% python3 -q
>>> import numpy as np
>>> import numpy.linalg as la
>>> np.set_printoptions(precision=1, suppress=True, linewidth=100, sign=" ")
>>> arr = np.minimum.outer(np.arange(1, 4), np.arange(1, 4)) * 2
>>> print(arr)
[[ 2  2  2]
 [ 2  4  4]
 [ 2  4  6]]
>>> # equal to its transpose
>>> vec = np.ones(3)
>>> for _ in range(7):
...     vec = arr @ vec
...     vec /= la.norm(vec)
...     print(round(vec @ arr @ vec, 1))
... 
10.1
10.1
10.1
10.1
10.1
10.1
10.1
>>> print(vec)
[ 0.3  0.6  0.7]
>>> print(np.round(la.eigvalsh(arr)[-1], 1))
10.1
>>> ev, vecs = la.eig(arr)
>>> print(np.round(arr @ vecs[:, 0] - ev[0] * vecs[:, 0], 1) + 0)
[ 0.  0.  0.]
>>> print(np.sort(la.eigvals(arr @ arr)))
[   0.4    1.7  102. ]
>>> print(ev)
[ 10.1   1.3   0.6]
>>> print(round(la.det(arr), 1))
8.0
>>> print(la.matrix_power(arr, 3))
[[ 112  200  248]
 [ 200  360  448]
 [ 248  448  560]]
>>> print(np.sort(np.abs(la.eigvals(arr))))
[  0.6   1.3  10.1]
>>> print(round(float(np.abs(la.eigvals(arr)).max()), 1))
10.1
>>> print(np.allclose(arr @ arr.T, arr.T @ arr))
True
>>> print(arr @ arr)
[[ 12  20  24]
 [ 20  36  44]
 [ 24  44  56]]
>>> ev, vecs = la.eigh(arr)
>>> vec = np.array([1, 1, 7])
>>> print(la.eigvalsh(arr[1:, 1:]))
[ 0.9  9.1]
>>> print((np.sign(vecs[:, -1].round(6)) == np.sign(vecs[0, -1].round(6))).astype(int))
[ 1  1  1]
>>> print(vecs * np.sqrt(ev) @ vecs.T)
[[ 1.2  0.5  0.4]
 [ 0.5  1.7  1. ]
 [ 0.4  1.   2.2]]
>>> print(vec @ arr @ vec)
388
>>> print(vecs * np.maximum(ev, 0) @ vecs.T)
[[ 2.  2.  2.]
 [ 2.  4.  4.]
 [ 2.  4.  6.]]
>>> rng = np.random.default_rng(628289)
>>> lab = rng.permutation(3)
>>> print(lab)
[ 1  2  0]
>>> other = arr[lab][:, lab]
>>> print(np.allclose(other, arr))
False
>>> print(np.trace(other))
12
>>> print(other)
[[ 4  4  2]
 [ 4  6  2]
 [ 2  2  2]]
>>> print(round(la.det(other), 1), round(float(la.det(arr[lab])), 1))
8.0 8.0
>>> print(np.sort(np.abs(la.eigvals(other))))
[  0.6   1.3  10.1]
>>> M = np.load("test7.npy")
>>> print(M)
[[  2.1   5.7  -3.7   1.2   6.9]
 [ -0.6   2.6  -2.5  -6.8   0.7]
 [  3.9   3.8  -3.8   4.    6.4]
 [  2.2  -2.1   0.4   5.6   0.7]
 [  6.4   6.1  -6.9   4.   10.1]
 [  1.9   4.   -3.2   0.2   5.1]
 [  2.1  10.   -7.1  -3.4  11.3]
 [ -4.  -18.7  13.1   6.8 -19.6]
 [ -5.8 -15.5  12.4   3.9 -17.5]
 [  2.2  -5.9   2.2   6.3  -3.3]
 [  2.1   5.   -3.6   0.7   6.1]
 [  1.9   9.1  -6.6  -4.    9.4]
 [  2.4   2.3  -2.4   2.3   4.1]
 [ -1.2   6.3  -3.1  -5.5   5. ]
 [  1.9   0.3  -1.    2.6   1.7]
 [  2.8   4.6  -4.2  -0.5   5.4]
 [ -1.6 -10.    7.    5.4  -9.6]
 [  5.6  -3.   -0.8   9.9   1.6]
 [ -6.3 -20.   14.9   4.1 -22.5]
 [  1.7   1.8  -2.3   0.2   2.9]
 [  5.3  12.8 -10.4  -2.1  14.9]
 [  2.4   5.9  -5.2  -1.9   6.9]
 [ -6.8 -12.7  11.4   0.  -16.6]
 [ -7.1  -9.6   9.4  -2.1 -12.7]
 [  2.8  13.2  -9.1  -4.5  13.6]
 [ -1.8  -6.5   5.    3.7  -6.1]
 [  0.3  -0.3   0.2   1.1  -0.1]]
>>> Xc = M - M.mean(axis=0)
>>> left, sigma, Vt = la.svd(Xc, full_matrices=False)
>>> print((np.sign(left[:, 0]) == np.sign(left[0, 0])).astype(int))
[ 1  1  1  0  1  1  1  0  0  0  1  1  1  1  1  1  0  0  0  1  1  1  0  0  1  0  0]
>>> print(Vt[0] * np.sign(Vt[0, np.abs(Vt[0]).argmax()]))
[ 0.2  0.6 -0.4 -0.1  0.6]
>>> basis = 3 * np.array([[-1.2, -0.1, 0.2], [0.3, -1.5, -0.4]])
>>> lab = rng.integers(0, 2, 21)
>>> feats = basis[lab] + rng.normal(size=(21, 3))
>>> print(feats.round(1) + 0)
[[-2.4 -0.3  0.7]
 [-5.4 -0.8 -0.8]
 [ 1.3 -4.5 -1.2]
 [-3.2 -0.6 -0.9]
 [-4.8 -0.7 -0.8]
 [-3.4  0.3  1.5]
 [ 2.3 -4.  -2.2]
 [ 0.4 -4.3 -1.9]
 [ 0.  -5.1 -2.3]
 [-4.3 -1.2  0.8]
 [ 1.4 -3.3 -2.7]
 [-4.7 -2.1 -0.8]
 [ 1.4 -5.1 -2. ]
 [ 0.2 -5.5 -0.9]
 [-4.4 -0.8 -0.8]
 [-0.4 -5.6 -1.9]
 [ 1.6 -6.7 -1.2]
 [-2.7  0.9 -0.3]
 [-3.6 -0.9  1. ]
 [ 0.4 -4.8 -2.1]
 [-4.7 -1.7 -0.1]]
>>> Xc = feats - feats.mean(axis=0)
>>> left, sigma, Vt = la.svd(Xc, full_matrices=False)
>>> print(la.matrix_rank(Xc))
3
>>> print(Vt[0] * np.sign(Vt[0, np.abs(Vt[0]).argmax()]))
[ 0.7 -0.6 -0.3]
>>> J = np.load("data.npy")
>>> print(J)
[[ 6.2  8.6 -0.1]
 [ 4.8  8.5 -0.7]
 [ 5.6  9.2 -0.4]
 [ 6.1  8.1  0. ]
 [ 6.2 11.1 -0.3]
 [ 7.  10.5 -0.1]
 [ 3.8  9.8 -0.3]
 [ 5.4  9.8 -0.9]
 [ 4.5 10.4  1.8]
 [ 4.   9.9  1.3]
 [ 5.5 11.6  1.3]
 [ 4.9  8.3  1.2]
 [ 5.1 10.6  0.4]
 [ 4.8 11.  -1.5]
 [ 4.8 10.6 -1.3]
 [ 4.4 11.2 -0.2]
 [ 5.3  8.9 -0.8]
 [ 5.4 11.  -0.7]
 [ 5.3 11.   0.7]
 [ 4.2  8.4  0.5]
 [ 5.5 10.2  0. ]]
>>> hat = J @ la.solve(J.T @ J, J.T)
>>> print(np.round(la.eigvalsh(hat), 1) + 0)
[ 0.  0.  0.  0.  0.  0.  0.  0.  0.  0.  0.  0.  0.  0.  0.  0.  0.  0.  1.  1.  1.]
>>> print(hat @ J[:, 0])
[ 6.2  4.8  5.6  6.1  6.2  7.   3.8  5.4  4.5  4.   5.5  4.9  5.1  4.8  4.8  4.4  5.3  5.4  5.3
  4.2  5.5]
>>> print(np.round(np.diag(hat), 1) + 0)
[ 0.2  0.1  0.1  0.2  0.1  0.2  0.1  0.1  0.3  0.2  0.2  0.2  0.1  0.3  0.2  0.2  0.1  0.1  0.1
  0.   0.1]
>>> print(np.allclose(hat @ hat, hat))
True
